>>> import numpy as np
>>> import numpy.linalg as la
>>> np.set_printoptions(precision=2, suppress=True, linewidth=160)
>>> r0 = np.array([2, 1, -2, -1, 1, 2, 0, -1, 2, 2])
>>> feats = r0[np.abs(np.subtract.outer(np.arange(10), np.arange(10)))]
>>> feats
array([[ 2,  1, -2, -1,  1,  2,  0, -1,  2,  2],
       [ 1,  2,  1, -2, -1,  1,  2,  0, -1,  2],
       [-2,  1,  2,  1, -2, -1,  1,  2,  0, -1],
       [-1, -2,  1,  2,  1, -2, -1,  1,  2,  0],
       [ 1, -1, -2,  1,  2,  1, -2, -1,  1,  2],
       [ 2,  1, -1, -2,  1,  2,  1, -2, -1,  1],
       [ 0,  2,  1, -1, -2,  1,  2,  1, -2, -1],
       [-1,  0,  2,  1, -1, -2,  1,  2,  1, -2],
       [ 2, -1,  0,  2,  1, -1, -2,  1,  2,  1],
       [ 2,  2, -1,  0,  2,  1, -1, -2,  1,  2]])
>>> # symmetric
>>> (feats + feats.T) / 2
array([[ 2.,  1., -2., -1.,  1.,  2.,  0., -1.,  2.,  2.],
       [ 1.,  2.,  1., -2., -1.,  1.,  2.,  0., -1.,  2.],
       [-2.,  1.,  2.,  1., -2., -1.,  1.,  2.,  0., -1.],
       [-1., -2.,  1.,  2.,  1., -2., -1.,  1.,  2.,  0.],
       [ 1., -1., -2.,  1.,  2.,  1., -2., -1.,  1.,  2.],
       [ 2.,  1., -1., -2.,  1.,  2.,  1., -2., -1.,  1.],
       [ 0.,  2.,  1., -1., -2.,  1.,  2.,  1., -2., -1.],
       [-1.,  0.,  2.,  1., -1., -2.,  1.,  2.,  1., -2.],
       [ 2., -1.,  0.,  2.,  1., -1., -2.,  1.,  2.,  1.],
       [ 2.,  2., -1.,  0.,  2.,  1., -1., -2.,  1.,  2.]])
>>> feats @ feats
array([[ 24,   7, -16,  -8,  15,  16,  -6, -16,   5,  20],
       [  7,  21,   1, -15,  -7,  13,  14,  -5, -10,   5],
       [-16,   1,  21,   5, -17, -15,  11,  18,  -5, -16],
       [ -8, -15,   5,  21,   4, -17, -14,  11,  14,  -6],
       [ 15,  -7, -17,   4,  22,   6, -17, -15,  13,  16],
       [ 16,  13, -15, -17,   6,  22,   4, -17,  -7,  15],
       [ -6,  14,  11, -14, -17,   4,  21,   5, -15,  -8],
       [-16,  -5,  18,  11, -15, -17,   5,  21,   1, -16],
       [  5, -10,  -5,  14,  13,  -7, -15,   1,  21,   7],
       [ 20,   5, -16,  -6,  16,  15,  -8, -16,   7,  24]])
>>> print(np.round(np.abs(la.eigvals(feats)).max(), 2))
10.42
>>> la.matrix_power(feats, 4)
array([[ 2143,   568, -1947,  -899,  1704,  1806,  -742, -1973,   420,  2118],
       [  568,  1280,  -187, -1351,  -408,  1155,  1023,  -605,  -962,   420],
       [-1947,  -187,  1963,   580, -1826, -1542,  1024,  1878,  -605, -1973],
       [ -899, -1351,   580,  1609,   129, -1536,  -938,  1024,  1023,  -742],
       [ 1704,  -408, -1826,   129,  2038,   936, -1536, -1542,  1155,  1806],
       [ 1806,  1155, -1542, -1536,   936,  2038,   129, -1826,  -408,  1704],
       [ -742,  1023,  1024,  -938, -1536,   129,  1609,   580, -1351,  -899],
       [-1973,  -605,  1878,  1024, -1542, -1826,   580,  1963,  -187, -1947],
       [  420,  -962,  -605,  1023,  1155,  -408, -1351,  -187,  1280,   568],
       [ 2118,   420, -1973,  -742,  1806,  1704,  -899, -1947,   568,  2143]])
>>> print(np.trace(feats))
20
>>> mat = np.load("run18.npy")
>>> mat
array([[-0.98,  0.  ,  2.  , -3.  ,  3.  ,  2.  , -1.  , -1.  ,  2.  ,  2.  , -2.  ],
       [ 2.  ,  1.02, -1.  ,  1.  ,  1.  ,  1.  , -1.  ,  0.  , -1.  ,  3.  ,  1.  ],
       [-2.  ,  0.  , -0.98, -3.  , -1.  , -1.  ,  0.  ,  0.  , -3.  , -1.  , -3.  ],
       [ 3.  ,  3.  , -1.  , -1.98, -3.  , -1.  ,  2.  ,  0.  ,  2.  ,  3.  ,  0.  ],
       [ 3.  ,  2.  ,  3.  , -1.  ,  2.02, -3.  ,  0.  ,  1.  , -1.  , -2.  , -2.  ],
       [-3.  ,  3.  , -2.  ,  2.  , -1.  , -0.98, -3.  ,  0.  , -1.  , -2.  , -3.  ],
       [-1.  , -2.  ,  3.  ,  3.  , -2.  ,  2.  , -2.98,  3.  ,  2.  ,  3.  , -2.  ],
       [ 0.  , -1.  ,  2.  ,  0.  ,  0.  ,  3.  ,  0.  ,  1.02, -1.  ,  3.  ,  3.  ],
       [ 2.  , -3.  ,  3.  ,  2.  ,  2.  , -1.  ,  3.  ,  2.  ,  0.02, -3.  , -1.  ],
       [ 1.  , -2.  ,  0.  ,  3.  , -1.  ,  0.  ,  2.  ,  2.  ,  0.  , -1.98,  1.  ],
       [-1.  ,  0.  ,  2.  , -3.  ,  3.  ,  2.  , -1.  , -1.  ,  2.  ,  2.  , -1.98]])
>>> rng = np.random.default_rng(4900)
>>> z = rng.permutation(11)
>>> z
array([ 1,  9,  2,  7,  5, 10,  3,  8,  4,  6,  0])
>>> A2 = mat[z][:, z]
>>> print(np.diag(A2))
[ 1.02 -1.98 -0.98  1.02 -0.98 -1.98 -1.98  0.02  2.02 -2.98 -0.98]
>>> np.allclose(A2, mat)
False
>>> A2
array([[ 1.02,  3.  , -1.  ,  0.  ,  1.  ,  1.  ,  1.  , -1.  ,  1.  , -1.  ,  2.  ],
       [-2.  , -1.98,  0.  ,  2.  ,  0.  ,  1.  ,  3.  ,  0.  , -1.  ,  2.  ,  1.  ],
       [ 0.  , -1.  , -0.98,  0.  , -1.  , -3.  , -3.  , -3.  , -1.  ,  0.  , -2.  ],
       [-1.  ,  3.  ,  2.  ,  1.02,  3.  ,  3.  ,  0.  , -1.  ,  0.  ,  0.  ,  0.  ],
       [ 3.  , -2.  , -2.  ,  0.  , -0.98, -3.  ,  2.  , -1.  , -1.  , -3.  , -3.  ],
       [ 0.  ,  2.  ,  2.  , -1.  ,  2.  , -1.98, -3.  ,  2.  ,  3.  , -1.  , -1.  ],
       [ 3.  ,  3.  , -1.  ,  0.  , -1.  ,  0.  , -1.98,  2.  , -3.  ,  2.  ,  3.  ],
       [-3.  , -3.  ,  3.  ,  2.  , -1.  , -1.  ,  2.  ,  0.02,  2.  ,  3.  ,  2.  ],
       [ 2.  , -2.  ,  3.  ,  1.  , -3.  , -2.  , -1.  , -1.  ,  2.02,  0.  ,  3.  ],
       [-2.  ,  3.  ,  3.  ,  3.  ,  2.  , -2.  ,  3.  ,  2.  , -2.  , -2.98, -1.  ],
       [ 0.  ,  2.  ,  2.  , -1.  ,  2.  , -2.  , -3.  ,  2.  ,  3.  , -1.  , -0.98]])
>>> A2 = np.array([[2, 1, 1, 0, 1, 1, 2],
...     [4, 2, 4, 1, 3, 5, 3],
...     [1, 3, 1, 4, 5, 4, 1],
...     [1, 0, 5, 5, 5, 3, 3],
...     [4, 0, 3, 5, 4, 1, 2],
...     [0, 0, 4, 4, 5, 5, 0],
...     [5, 4, 2, 0, 4, 1, 4]])
>>> K = A2 + A2.T
>>> print(K)
[[ 4  5  2  1  5  1  7]
 [ 5  4  7  1  3  5  7]
 [ 2  7  2  9  8  8  3]
 [ 1  1  9 10 10  7  3]
 [ 5  3  8 10  8  6  6]
 [ 1  5  8  7  6 10  1]
 [ 7  7  3  3  6  1  8]]
>>> # equal to its transpose
>>> vals, vecs = la.eigh(feats)
>>> (vals > 1e-8).sum(), (vals < -1e-8).sum()
(np.int64(6), np.int64(4))
>>> np.round(vecs.T @ vecs, 2) + 0
array([[1., 0., 0., 0., 0., 0., 0., 0., 0., 0.],
       [0., 1., 0., 0., 0., 0., 0., 0., 0., 0.],
       [0., 0., 1., 0., 0., 0., 0., 0., 0., 0.],
       [0., 0., 0., 1., 0., 0., 0., 0., 0., 0.],
       [0., 0., 0., 0., 1., 0., 0., 0., 0., 0.],
       [0., 0., 0., 0., 0., 1., 0., 0., 0., 0.],
       [0., 0., 0., 0., 0., 0., 1., 0., 0., 0.],
       [0., 0., 0., 0., 0., 0., 0., 1., 0., 0.],
       [0., 0., 0., 0., 0., 0., 0., 0., 1., 0.],
       [0., 0., 0., 0., 0., 0., 0., 0., 0., 1.]])
>>> la.eigvalsh(feats + -1 * np.eye(10))
array([-3.04, -3.  , -2.97, -1.09, -0.8 , -0.24,  0.98,  2.95,  7.78,  9.42])
>>> vals
array([-2.04, -2.  , -1.97, -0.09,  0.2 ,  0.76,  1.98,  3.95,  8.78, 10.42])
>>> np.round(vecs.T @ feats @ vecs, 2) + 0
array([[-2.04,  0.  ,  0.  ,  0.  ,  0.  ,  0.  ,  0.  ,  0.  ,  0.  ,  0.  ],
       [ 0.  , -2.  ,  0.  ,  0.  ,  0.  ,  0.  ,  0.  ,  0.  ,  0.  ,  0.  ],
       [ 0.  ,  0.  , -1.97,  0.  ,  0.  ,  0.  ,  0.  ,  0.  ,  0.  ,  0.  ],
       [ 0.  ,  0.  ,  0.  , -0.09,  0.  ,  0.  ,  0.  ,  0.  ,  0.  ,  0.  ],
       [ 0.  ,  0.  ,  0.  ,  0.  ,  0.2 ,  0.  ,  0.  ,  0.  ,  0.  ,  0.  ],
       [ 0.  ,  0.  ,  0.  ,  0.  ,  0.  ,  0.76,  0.  ,  0.  ,  0.  ,  0.  ],
       [ 0.  ,  0.  ,  0.  ,  0.  ,  0.  ,  0.  ,  1.98,  0.  ,  0.  ,  0.  ],
       [ 0.  ,  0.  ,  0.  ,  0.  ,  0.  ,  0.  ,  0.  ,  3.95,  0.  ,  0.  ],
       [ 0.  ,  0.  ,  0.  ,  0.  ,  0.  ,  0.  ,  0.  ,  0.  ,  8.78,  0.  ],
       [ 0.  ,  0.  ,  0.  ,  0.  ,  0.  ,  0.  ,  0.  ,  0.  ,  0.  , 10.42]])
>>> la.eigvalsh(feats @ feats)
array([  0.01,   0.04,   0.58,   3.87,   3.92,   4.  ,   4.17,  15.6 ,  77.17, 108.65])
>>> np.unique(vals.round(6) + 0, return_counts=True)[1]
array([1, 1, 1, 1, 1, 1, 1, 1, 1, 1])
>>> vals.sum(), np.trace(feats)
(np.float64(20.0), np.int64(20))
>>> r0 = np.array([-2, -2, 1])
>>> np.convolve(K[1], r0)
array([-10, -18, -17, -12,  -1, -15, -21,  -9,   7])
>>> np.correlate(K[1], K[0], "full")
array([ 35,  33,  78,  39,  71,  83, 124,  88,  79,  36,  51,  55,  28])
>>> print(np.polyval(r0, K[1]))
[ -59  -39 -111   -3  -23  -59 -111]
>>> np.array([np.convolve(row, r0, "same") for row in K])
array([[-18, -10,  -1, -10, -11, -11, -13],
       [-18, -17, -12,  -1, -15, -21,  -9],
       [-18, -16, -15, -32, -23, -14,   2],
       [ -4, -19, -37, -31, -24, -10,   1],
       [-16, -17, -33, -28, -18, -16,  -6],
       [-12, -25, -25, -18, -25, -16,   8],
       [-28, -13,  -5, -15, -11, -12, -15]])
>>> J = np.load("sample10.npy")
>>> J
array([[ 0,  9, -1,  8,  4,  1, -6,  7, -6, -8, -8, -3,  6],
       [ 0,  0,  7,  5,  2,  5, -9,  6,  3, -3,  5, -1, -1],
       [ 0,  0,  0,  8, -4,  9,  0,  2, -5,  6,  2,  5,  8],
       [ 0,  0,  0,  0,  2, -9, -7, -1, -9,  4, -8,  6, -1],
       [ 0,  0,  0,  0,  0,  6, -7,  1, -4, -3, -2, -2,  2],
       [ 0,  0,  0,  0,  0,  0, -7, -9,  3,  5, -2, -5,  1],
       [ 0,  0,  0,  0,  0,  0,  0,  1,  7,  3,  4,  7, -6],
       [ 0,  0,  0,  0,  0,  0,  0,  0,  8,  2, -1,  9,  8],
       [ 0,  0,  0,  0,  0,  0,  0,  0,  0,  7,  0, -5, -4],
       [ 0,  0,  0,  0,  0,  0,  0,  0,  0,  0, -9,  8, -7],
       [ 0,  0,  0,  0,  0,  0,  0,  0,  0,  0,  0,  5, -5],
       [ 0,  0,  0,  0,  0,  0,  0,  0,  0,  0,  0,  0,  8],
       [ 0,  0,  0,  0,  0,  0,  0,  0,  0,  0,  0,  0,  0]])
>>> try:
...     la.inv(J)
... except la.LinAlgError as e:
...     print(e)
... 
Singular matrix
>>> np.prod(np.diag(J)), np.round(la.det(J), 2)
(np.int64(0), np.float64(0.0))
>>> m1 = np.load("block19.npy")
>>> print(m1)
[[0 3 0 3]
 [0 0 0 0]
 [0 3 0 3]
 [0 0 0 0]]
>>> # rank 1
>>> rk = la.matrix_rank(m1)
>>> print(rk)
1
>>> null = la.svd(m1)[2][rk:].T
>>> null.shape
(4, 3)
>>> np.allclose(m1 @ null, 0)
True
>>> np.diff(m1, axis=0)
array([[ 0, -3,  0, -3],
       [ 0,  3,  0,  3],
       [ 0, -3,  0, -3]])
>>> print(np.unravel_index(np.abs(m1).argmax(), m1.shape))
(np.int64(0), np.int64(1))
>>> m1.sum(axis=1)
array([6, 0, 6, 0])
>>> la.matrix_rank(m1)
np.int64(1)
>>> data = np.loadtxt("w.csv", delimiter=",")
>>> data
array([[ -3.3 , -14.37, -14.14],
       [ 11.76, -29.88, -35.75],
       [ -3.74, -14.38, -14.93],
       [ 11.36, -29.29, -35.96],
       [ -2.73, -12.65, -14.73],
       [ -3.56, -15.2 , -12.95],
       [ 11.35, -30.99, -31.24],
       [ -2.77, -14.16, -13.21],
       [ -3.91, -15.56, -14.77],
       [ 12.22, -32.73, -35.55],
       [ 12.54, -29.04, -35.51],
       [ -3.44, -13.11, -13.55],
       [ -5.47, -13.31, -15.02],
       [ -4.05, -12.55, -12.62],
       [ 13.03, -29.97, -32.08],
       [ 13.91, -30.27, -31.9 ],
       [ -3.04, -15.06, -13.18],
       [ -4.59, -14.75, -14.07],
       [ 13.78, -29.32, -35.37],
       [ 12.18, -28.67, -35.6 ],
       [ -3.46, -13.87, -15.36],
       [ -3.92, -14.45, -14.57],
       [ 13.19, -30.67, -32.59],
       [ -4.06, -13.87, -13.63],
       [ -3.96, -15.24, -13.84],
       [ 13.49, -29.81, -33.67],
       [ -3.98, -14.51, -13.79]])
>>> data @ data
Traceback (most recent call last):
  File "<python-input-57>", line 1, in <module>
    data @ data
    ~~~~~^~~~~~
ValueError: matmul: Input operand 1 has a mismatch in its core dimension 0, with gufunc signature (n?,k),(k,m?)->(n?,m?) (size 27 is different from 3)
>>> G = data.T @ data
>>> G
array([[ 1991.99, -3320.28, -3887.05],
       [-3320.28, 13185.28, 14455.89],
       [-3887.05, 14455.89, 15988.82]])
>>> la.matrix_rank(G)
np.int64(3)
>>> P = np.triu(np.array([[0, 2, 1, 2], [2, 0, 3, 3], [0, 2, 1, 0], [3, 1, 1, 0]]), 1) + np.eye(4)
>>> A2 = P @ m1 @ la.inv(P)
>>> la.matrix_rank(A2)
np.int64(1)
>>> P @ m1 - m1 @ P
array([[ 0.,  3., -9., -6.],
       [ 0.,  9.,  0.,  9.],
       [ 0.,  0., -9., -9.],
       [ 0.,  0.,  0.,  0.]])
>>> np.round(np.poly(A2), 2) + 0
array([1., 0., 0., 0., 0.])
>>> np.round(la.det(A2), 2)
np.float64(0.0)
>>> W0 = np.load("out0.npy")
>>> W0
array([[  0,   0,   0,   0,   2,   1,   2,   1,   0],
       [  1, -59,   1,   2,   1,   1,   2,   1,   2],
       [  2,   2,   2,   1,   1,   2,   0,   1,   0],
       [  2,   2,   1, -38,   2,   0,   1,   1,   0],
       [  2,   0,   1,   2, -58,   2,   1,   0,   2],
       [  1,   0,   1,   0,   1,  60,   0,   0,   1],
       [  1,   2,   0,   0,   1,   1, -38,   2,   1],
       [  1,   0,   2,   1,   1,   2,   1, -58,   0],
       [  2,   2,   2,   0,   0,   1,   0,   1, -40]])
>>> G = W0.T @ W0
>>> print(np.trace(G), (W0 ** 2).sum())
18418 18418
>>> np.round(la.norm(W0, 2) / la.norm(W0), 2)
np.float64(0.45)
>>> la.cond(W0) > 100
np.True_
>>> print([round(float(x), 2) for x in la.svd(W0, compute_uv=False)[:3]])
[60.67, 59.57, 58.57]
